$ python3 -q
>>> import numpy as np
>>> np.set_printoptions(precision=2, suppress=True, linewidth=160, floatmode="fixed")
>>> K = np.load("data.npy")
>>> K
array([[ 1,  3,  3,  3,  0,  3],
       [ 2,  4,  5,  4,  1,  4],
       [ 4,  6,  6,  4,  1,  6],
       [ 7,  9,  8,  5,  1,  9],
       [ 9,  9, 11,  6,  3, 11],
       [11, 11, 11,  6,  3, 13],
       [12, 14, 12,  9,  3, 15],
       [13, 14, 14,  9,  3, 16],
       [14, 14, 15, 12,  6, 19],
       [16, 17, 18, 14,  7, 21],
       [18, 20, 21, 16, 10, 24],
       [18, 20, 22, 17, 11, 24],
       [19, 21, 23, 18, 14, 25],
       [20, 24, 24, 21, 17, 26],
       [22, 24, 27, 22, 18, 26],
       [23, 27, 30, 23, 20, 26],
       [26, 27, 32, 23, 22, 28],
       [26, 27, 32, 25, 25, 28],
       [27, 28, 33, 25, 25, 28],
       [27, 30, 33, 25, 25, 29]])
>>> dist = np.linalg.norm(K[:, None] - K[None], axis=-1)
>>> np.unravel_index(dist.round(6).argmax(), dist.shape)
(np.int64(0), np.int64(19))
>>> dist.shape
(20, 20)
>>> dist.mean(axis=1).argmax()
np.int64(0)
>>> feats = np.loadtxt("test15.csv", delimiter=",")
>>> feats
array([[ 2.00, -2.00,  2.00,  0.00, -8.00],
       [ 1.00, -2.00,  2.00, -3.00, -8.00],
       [ 2.00,  1.00, -2.00,  1.00,  4.00],
       [-3.00,  2.00,  1.00,  2.00,  8.00],
       [ 0.00,  1.00, -1.00,  1.00,  4.00],
       [-3.00,  1.00, -2.00, -2.00,  4.00],
       [-1.00,  0.00, -3.00,  1.00,  0.00],
       [-3.00,  3.00, -1.00,  3.00, 12.00]])
>>> np.argsort(-np.linalg.norm(feats, axis=0).round(6), kind="stable")[:3]
array([4, 0, 3])
>>> round(np.linalg.norm(feats, 2) / np.linalg.norm(feats), 2)
np.float64(0.95)
>>> np.count_nonzero(feats)
np.int64(36)
>>> feats.sum(axis=1)
array([ -6.00, -10.00,   6.00,  10.00,   5.00,  -2.00,  -3.00,  14.00])
>>> feats[:, 5]
Traceback (most recent call last):
  File "<python-input-14>", line 1, in <module>
    feats[:, 5]
    ~~~~~^^^^^^
IndexError: index 5 is out of bounds for axis 1 with size 5
>>> np.abs(feats).max()
np.float64(12.0)
>>> feats - feats[0]
array([[ 0.00,  0.00,  0.00,  0.00,  0.00],
       [-1.00,  0.00,  0.00, -3.00,  0.00],
       [ 0.00,  3.00, -4.00,  1.00, 12.00],
       [-5.00,  4.00, -1.00,  2.00, 16.00],
       [-2.00,  3.00, -3.00,  1.00, 12.00],
       [-5.00,  3.00, -4.00, -2.00, 12.00],
       [-3.00,  2.00, -5.00,  1.00,  8.00],
       [-5.00,  5.00, -3.00,  3.00, 20.00]])
